>>> import numpy as np
>>> from numpy import linalg as LA
>>> np.set_printoptions(precision=2, suppress=True, linewidth=140)
>>> Z = np.array([[2, -2, -2, 0, 2, 2, 0, 2],
...     [2, -2, 1, 2, 2, 1, 2, 2],
...     [0, 2, 2, -2, 2, 0, -2, 0]])
>>> rng = np.random.default_rng(3375)
>>> E = rng.normal(size=(28, 3)) @ Z + np.array([-1, 2, 0, -2, 3, 2, 1, 3])
>>> E
array([[-4.4 ,  2.71, -2.62, -1.53, -3.1 , -0.29,  1.47, -0.4 ],
       [ 1.33, -4.75, -3.  ,  4.92,  0.91,  3.08,  7.92,  5.33],
       [ 1.82, -2.57,  1.72,  3.95,  4.06,  2.72,  6.95,  5.82],
       [-3.11,  2.01, -3.35, -2.15, -1.21,  1.01,  0.85,  0.89],
       [-4.61,  5.62,  2.33, -2.87, -0.6 , -1.18,  0.13, -0.61],
       [-2.36,  3.02, -1.62, -3.43,  1.31,  1.52, -0.43,  1.64],
       [-4.24,  7.13,  2.35, -5.75,  1.66, -0.31, -2.75, -0.24],
       [-2.44,  4.98, -0.55, -5.9 ,  3.11,  1.74, -2.9 ,  1.56],
       [ 0.84, -1.48, -1.16,  1.18,  3.21,  3.07,  4.18,  4.84],
       [-2.63,  2.63,  2.21,  0.07,  0.36, -0.16,  3.07,  1.37],
       [ 3.26, -1.34, -1.65, -1.8 ,  8.18,  5.69,  1.2 ,  7.26],
       [-2.05,  5.33,  2.61, -4.77,  4.24,  1.2 , -1.77,  1.95],
       [ 1.49,  0.75,  2.49, -0.74,  6.73,  3.24,  2.26,  5.49],
       [-5.92,  7.4 ,  2.11, -4.66, -1.45, -1.83, -1.66, -1.92],
       [-3.77,  3.96,  0.54, -2.14, -0.58, -0.3 ,  0.86,  0.23],
       [-0.33,  2.79, -1.42, -4.94,  5.14,  3.41, -1.94,  3.67],
       [-2.09,  3.72, -0.12, -3.85,  2.54,  1.52, -0.85,  1.91],
       [-2.67,  3.97, -0.31, -3.82,  1.62,  1.09, -0.82,  1.33],
       [ 1.33, -1.22, -7.28, -3.82,  4.44,  5.68, -0.82,  5.33],
       [ 0.27, -0.61, -0.32,  0.87,  2.93,  2.51,  3.87,  4.27],
       [ 1.31,  1.  ,  2.12, -1.24,  6.62,  3.27,  1.76,  5.31],
       [-3.18,  6.37,  3.13, -5.02,  3.01,  0.23, -2.02,  0.82],
       [ 1.85, -3.73,  1.86,  5.95,  2.96,  2.32,  8.95,  5.85],
       [ 3.64, -2.08,  1.16,  0.93,  8.21,  4.9 ,  3.93,  7.64],
       [ 1.63, -1.2 , -3.75, -1.81,  5.06,  4.82,  1.19,  5.63],
       [ 0.85,  0.21, -2.77, -2.72,  4.92,  4.18,  0.28,  4.85],
       [-1.7 ,  1.97,  2.27,  0.26,  1.57,  0.53,  3.26,  2.3 ],
       [-0.45,  0.79, -0.64, -0.96,  2.89,  2.36,  2.04,  3.55]])
>>> Ac = E - E.mean(axis=0)
>>> left, s, vt = LA.svd(Ac, full_matrices=False)
>>> round(float((s ** 2).sum() ** 2 / (s ** 4).sum()), 2)
2.04
>>> np.round(Ac.mean(axis=0), 2) + 0
array([0., 0., 0., 0., 0., 0., 0., 0.])
>>> s.round(2) + 0
array([32.97, 19.69, 14.09,  0.  ,  0.  ,  0.  ,  0.  ,  0.  ])
>>> cov = np.cov(E, rowvar=False)
>>> np.median(E, axis=0)
array([-1.08,  1.99, -0.21, -1.97,  2.95,  2.03,  1.03,  2.92])
>>> np.argsort(-E.std(axis=0).round(6), kind="stable")
array([1, 3, 6, 4, 0, 7, 2, 5])
>>> E.std(axis=0)
array([2.55, 3.23, 2.48, 3.03, 2.79, 1.98, 3.03, 2.55])
>>> np.round(LA.eigvalsh(cov)[::-1], 2) + 0
array([40.25, 14.36,  7.36,  0.  ,  0.  ,  0.  ,  0.  ,  0.  ])
>>> np.round(np.corrcoef(E.T), 2) + 0
array([[ 1.  , -0.87, -0.26,  0.56,  0.82,  0.92,  0.56,  1.  ],
       [-0.87,  1.  ,  0.41, -0.82, -0.44, -0.75, -0.82, -0.87],
       [-0.26,  0.41,  1.  ,  0.04,  0.  , -0.53,  0.04, -0.26],
       [ 0.56, -0.82,  0.04,  1.  ,  0.08,  0.26,  1.  ,  0.56],
       [ 0.82, -0.44,  0.  ,  0.08,  1.  ,  0.82,  0.08,  0.82],
       [ 0.92, -0.75, -0.53,  0.26,  0.82,  1.  ,  0.26,  0.92],
       [ 0.56, -0.82,  0.04,  1.  ,  0.08,  0.26,  1.  ,  0.56],
       [ 1.  , -0.87, -0.26,  0.56,  0.82,  0.92,  0.56,  1.  ]])
>>> np.argsort(-LA.norm(E, axis=0).round(6), kind="stable")[:3]
array([7, 4, 1])
>>> K = np.array([[-2, 3, 0, 0],
...     [0, 5, 2, 2],
...     [-1, 4, 1, 1],
...     [1, 6, 3, 3],
...     [-2, 3, 0, 0],
...     [-5, 0, -3, -3],
...     [-2, 3, 0, 0],
...     [-5, 0, -3, -3],
...     [-3, 2, -1, -1]])
>>> K
array([[-2,  3,  0,  0],
       [ 0,  5,  2,  2],
       [-1,  4,  1,  1],
       [ 1,  6,  3,  3],
       [-2,  3,  0,  0],
       [-5,  0, -3, -3],
       [-2,  3,  0,  0],
       [-5,  0, -3, -3],
       [-3,  2, -1, -1]])
>>> np.abs(np.diag(LA.qr(K)[1])) > 1e-9
array([ True,  True, False, False])
>>> round(float(np.trace(LA.pinv(K) @ K)), 2)
2.0
>>> t = rng.uniform(0, 2 * np.pi, 26)
>>> Q, _ = LA.qr(np.array([[1.5, -0.6],
...     [-0.6, -1.3],
...     [0.2, 0.5],
...     [1.4, -2.7],
...     [-1.0, -0.4],
...     [1.7, 0.2],
...     [1.9, 0.5],
...     [0.3, -0.3],
...     [1.6, -0.4]]))
>>> feats = 20 * np.c_[np.cos(t), np.sin(t)] @ Q.T
>>> feats
array([[  0.97,   9.4 ,  -3.56,  14.5 ,   4.43,  -4.49,  -6.77,   1.34,  -0.49],
       [ -0.14,   9.57,  -3.6 ,  13.1 ,   5.04,  -5.59,  -7.96,   1.08,  -1.63],
       [ -7.4 ,  -3.07,   1.28, -15.28,   1.8 ,  -4.94,  -4.44,  -2.18,  -6.96],
       [  7.99,  -2.05,   0.63,   9.04,  -4.73,   8.4 ,   9.18,   1.73,   8.34],
       [  7.62,   2.37,  -1.02,  14.64,  -2.27,   5.54,   5.22,   2.16,   7.29],
       [ -3.77,   8.81,  -3.25,   6.63,   6.31,  -8.45, -10.75,   0.1 ,  -5.16],
       [ -7.12,  -3.79,   1.55, -15.87,   1.3 ,  -4.28,  -3.59,  -2.2 ,  -6.56],
       [  4.77,   7.24,  -2.81,  17.17,   1.57,   0.18,  -1.45,   2.02,   3.66],
       [  7.29,   3.38,  -1.4 ,  15.54,  -1.59,   4.66,   4.08,   2.19,   6.79],
       [ -7.62,   3.85,  -1.32,  -6.  ,   5.5 ,  -9.1 , -10.31,  -1.43,  -8.25],
       [  1.11,   9.36,  -3.54,  14.66,   4.35,  -4.34,  -6.62,   1.37,  -0.34],
       [ -7.68,   3.64,  -1.24,  -6.37,   5.42,  -9.03, -10.2 ,  -1.47,  -8.28],
       [  6.5 ,   5.03,  -2.01,  16.66,  -0.37,   3.  ,   1.99,   2.19,   5.74],
       [  6.58,   4.88,  -1.95,  16.58,  -0.48,   3.16,   2.19,   2.19,   5.85],
       [  5.14,   6.86,  -2.67,  17.19,   1.21,   0.73,  -0.79,   2.07,   4.09],
       [ -1.54,   9.53,  -3.56,  10.95,   5.66,  -6.84,  -9.25,   0.73,  -3.03],
       [  2.91,  -9.2 ,   3.41,  -8.45,  -6.11,   7.89,  10.26,  -0.36,   4.35],
       [ -7.45,  -2.93,   1.23, -15.16,   1.9 ,  -5.07,  -4.6 ,  -2.18,  -7.03],
       [  7.21,  -4.97,   1.75,   3.84,  -5.89,   9.36,  10.84,   1.2 ,   8.02],
       [  5.36,   6.62,  -2.59,  17.18,   0.98,   1.07,  -0.38,   2.1 ,   4.35],
       [ -3.59,  -8.21,   3.16, -16.76,  -2.62,   1.45,   3.35,  -1.85,  -2.32],
       [  7.58,  -3.98,   1.37,   5.76,  -5.55,   9.13,  10.38,   1.41,   8.23],
       [  1.  ,   9.39,  -3.55,  14.53,   4.42,  -4.46,  -6.75,   1.34,  -0.46],
       [ -7.12,  -3.8 ,   1.55, -15.87,   1.29,  -4.27,  -3.58,  -2.2 ,  -6.56],
       [  0.22,  -9.58,   3.6 , -12.98,  -5.08,   5.67,   8.04,  -1.07,   1.71],
       [ -7.65,   3.76,  -1.28,  -6.16,   5.46,  -9.07, -10.26,  -1.45,  -8.27]])
>>> lab = feats[:, 7] > np.median(feats[:, 7])
>>> f = feats[lab].mean(axis=0) - feats[~lab].mean(axis=0)
>>> ((feats - feats.mean(axis=0)) @ f > 0).astype(int)
array([1, 1, 0, 1, 1, 0, 0, 1, 1, 0, 1, 0, 1, 1, 1, 1, 0, 0, 1, 1, 0, 1, 1, 0, 0, 0])
>>> lab.astype(int)
array([1, 0, 0, 1, 1, 0, 0, 1, 1, 0, 1, 0, 1, 1, 1, 0, 0, 0, 1, 1, 0, 1, 1, 0, 0, 0])
>>> np.argsort(-np.abs(f).round(6), kind="stable")
array([3, 0, 8, 5, 6, 1, 7, 4, 2])
>>> f
array([ 9.77,  4.22, -1.76, 20.43, -2.29,  6.43,  5.73,  2.91,  9.16])
>>> B = np.array([[1, -1], [0, 0], [1, 1], [-2, -2]])
>>> LA.matrix_rank(np.vstack([K, B.T]))
np.int64(4)
>>> np.einsum("ij->j", K)
array([-19,  26,  -1,  -1])
>>> LA.matrix_rank(K @ B)
np.int64(2)
>>> np.einsum("ij,ij->i", K, K)
array([13, 33, 19, 55, 13, 43, 13, 43, 15])
>>> B.T @ K.T
array([[-2, -2, -2, -2, -2, -2, -2, -2, -2],
       [ 2, -2,  0, -4,  2,  8,  2,  8,  4]])
>>> round(float(LA.norm(feats, 2) / LA.norm(feats)), 2)
0.78
>>> LA.cond(feats) > 100
np.True_
>>> W0 = np.load("block18.npy")
>>> W0
array([[ 0, -1, -2,  2],
       [ 1,  0, -1,  3],
       [ 1,  0, -1,  3],
       [-1, -2, -3,  1],
       [-1, -2, -3,  1],
       [ 1,  0, -1,  3],
       [ 0, -1, -2,  2],
       [-1, -2, -3,  1],
       [ 1,  0, -1,  3]])
>>> Z = feats[[18, 7]].astype(float)
>>> for _ in range(4):
...     lab = LA.norm(feats[:, None] - Z, axis=-1).argmin(axis=1)
...     Z = np.array([feats[lab == j].mean(axis=0) for j in range(2)])
... 
>>> lab
array([1, 1, 0, 0, 1, 1, 0, 1, 1, 1, 1, 1, 1, 1, 1, 1, 0, 0, 0, 1, 0, 0, 1, 0, 0, 1])
>>> Z[1] - Z[0]
array([ 1.8 , 11.64, -4.41, 18.85,  5.22, -5.02, -7.83,  1.8 , -0.01])
>>> np.bincount(lab)
array([10, 16])
>>> np.abs(Z[1] - Z[0]).argmax()
np.int64(3)
